% python3 -q
>>> import numpy as np
>>> np.set_printoptions(precision=1, suppress=True, linewidth=100)
>>> arr = np.loadtxt("out0.csv", delimiter=",")
>>> print(arr.round(1) + 0)
[[-0.2 -0.2  0.1  0.4  0.3  0.2  0.2 -0.1 -0.2  0.1 -0.3]
 [ 0.  -0.6 -0.4  0.2  0.2 -0.2 -0.3  0.1  0.  -0.2 -0.1]
 [ 0.2  0.1 -0.2  0.1  0.   0.3 -0.3  0.1  0.2  0.7  0.2]
 [ 0.2 -0.2 -0.1 -0.3 -0.1  0.4  0.1  0.  -0.3  0.  -0.3]
 [ 0.7  0.2 -0.2  0.2 -0.2 -0.1  0.1 -0.1 -0.1  0.  -0.4]
 [-0.3  0.1 -0.2 -0.2  0.  -0.1 -0.4 -0.3 -0.3  0.1 -0.2]
 [ 0.   0.1  0.3 -0.2 -0.2  0.2 -0.4  0.4 -0.1 -0.1 -0.2]
 [ 0.   0.   0.  -0.1  0.   0.6  0.  -0.3  0.4 -0.4  0. ]
 [ 0.3 -0.4  0.3 -0.2  0.5  0.   0.  -0.1  0.2  0.2  0. ]
 [ 0.2 -0.1 -0.1  0.1  0.   0.2  0.   0.2 -0.2 -0.3  0.6]
 [ 0.   0.2 -0.2 -0.3  0.3 -0.2  0.   0.5  0.4 -0.2 -0.3]
 [-0.1 -0.4  0.2  0.2 -0.6 -0.1  0.   0.   0.4  0.  -0.2]
 [ 0.1  0.1  0.1  0.2  0.1 -0.3 -0.1 -0.3  0.3  0.   0. ]
 [ 0.1  0.1  0.7  0.1  0.  -0.2 -0.2  0.2 -0.2 -0.1  0. ]
 [ 0.3 -0.1  0.  -0.4 -0.1 -0.2 -0.3 -0.3  0.  -0.1  0.2]
 [ 0.1  0.3  0.   0.3  0.3  0.1 -0.5 -0.1  0.1 -0.3 -0.1]]
>>> x = np.array([1, 0, -3, -3, 3, -3, -3, 3, -3, -1, 2])
>>> y = arr @ x
>>> print(np.round(np.linalg.pinv(arr) @ arr, 1) + 0)
[[1. 0. 0. 0. 0. 0. 0. 0. 0. 0. 0.]
 [0. 1. 0. 0. 0. 0. 0. 0. 0. 0. 0.]
 [0. 0. 1. 0. 0. 0. 0. 0. 0. 0. 0.]
 [0. 0. 0. 1. 0. 0. 0. 0. 0. 0. 0.]
 [0. 0. 0. 0. 1. 0. 0. 0. 0. 0. 0.]
 [0. 0. 0. 0. 0. 1. 0. 0. 0. 0. 0.]
 [0. 0. 0. 0. 0. 0. 1. 0. 0. 0. 0.]
 [0. 0. 0. 0. 0. 0. 0. 1. 0. 0. 0.]
 [0. 0. 0. 0. 0. 0. 0. 0. 1. 0. 0.]
 [0. 0. 0. 0. 0. 0. 0. 0. 0. 1. 0.]
 [0. 0. 0. 0. 0. 0. 0. 0. 0. 0. 1.]]
>>> print(y)
[-2.1  2.9 -0.3  0.2 -0.9  1.6  0.6 -3.6  0.4  2.4  3.  -4.  -1.2  0.1  2.5  0.6]
>>> rng = np.random.default_rng(92488)
>>> y = y + 0.3 * rng.normal(size=16)
>>> print(y.round(1) + 0)
[-2.   2.9  0.1  0.7 -1.   2.2  0.8 -3.4  0.8  2.5  2.9 -4.5 -1.1 -0.3  2.   0. ]
>>> coef, *_ = np.linalg.lstsq(arr, y)
>>> print(round(np.linalg.norm(y - arr @ coef), 1))
0.9
>>> hat = arr @ np.linalg.solve(arr.T @ arr, arr.T)
>>> print(np.round(hat @ arr[:, 5], 1) + 0)
[ 0.2 -0.2  0.3  0.4 -0.1 -0.1  0.2  0.6  0.   0.2 -0.2 -0.1 -0.3 -0.2 -0.2  0.1]
>>> print(np.diag(hat))
[0.5 0.8 0.9 0.5 0.9 0.7 0.6 0.8 0.8 0.7 0.8 0.8 0.4 0.6 0.6 0.6]
>>> print(np.trace(hat))
11.0
>>> M = np.loadtxt("block17.csv", delimiter=",")
>>> print(M)
[[-1. -2.  0. -3.  1. -2. -2.  2. -2. -2.]
 [ 6. -8.  2.  3.  3. -2. -2.  0.  0.  2.]
 [ 0.  0. -1.  0.  1. -3. -1. -1. -3.  2.]
 [ 0.  0.  3. -3. -3.  1. -1.  0.  0.  1.]
 [ 0.  0.  3. -3.  2.  2.  3.  2.  3. -1.]
 [ 0.  0. -2.  1. -3. -3.  2. -1. -2. -3.]
 [ 0.  0.  1.  2. -3. -1. -3.  1. -1.  1.]
 [ 0.  0. -3.  0.  3. -2. -3. -2.  0. -2.]
 [ 0.  0. -1.  2.  3.  1.  0. -2. -2. -2.]
 [ 0.  0.  0.  0.  3.  3.  0. -1. -2.  3.]]
>>> def softmax(z):
...     e = np.exp(z - z.max(axis=-1, keepdims=True))
...     return e / e.sum(axis=-1, keepdims=True)
... 
>>> print(np.round(softmax(M[0] + -1), 1) + 0)
[0.  0.  0.1 0.  0.2 0.  0.  0.6 0.  0. ]
>>> print(softmax(M).sum(axis=1))
[1. 1. 1. 1. 1. 1. 1. 1. 1. 1.]
>>> scores = M @ M.T / np.sqrt(10)
>>> print(np.round(softmax(scores + np.triu(np.full(scores.shape, -np.inf), 1)), 1) + 0)
[[1.  0.  0.  0.  0.  0.  0.  0.  0.  0. ]
 [0.  1.  0.  0.  0.  0.  0.  0.  0.  0. ]
 [0.  0.  1.  0.  0.  0.  0.  0.  0.  0. ]
 [0.  0.  0.  1.  0.  0.  0.  0.  0.  0. ]
 [0.  0.  0.  0.  1.  0.  0.  0.  0.  0. ]
 [0.  0.  0.  0.  0.  1.  0.  0.  0.  0. ]
 [0.  0.  0.  0.  0.  0.  1.  0.  0.  0. ]
 [0.  0.  0.  0.  0.  0.  0.  1.  0.  0. ]
 [0.  0.  0.  0.  0.  0.  0.  0.1 0.9 0. ]
 [0.  0.  0.  0.  0.  0.  0.  0.  0.  1. ]]
>>> print(softmax(scores).round(6).argmax(axis=1))
[0 1 2 3 4 5 6 7 8 9]
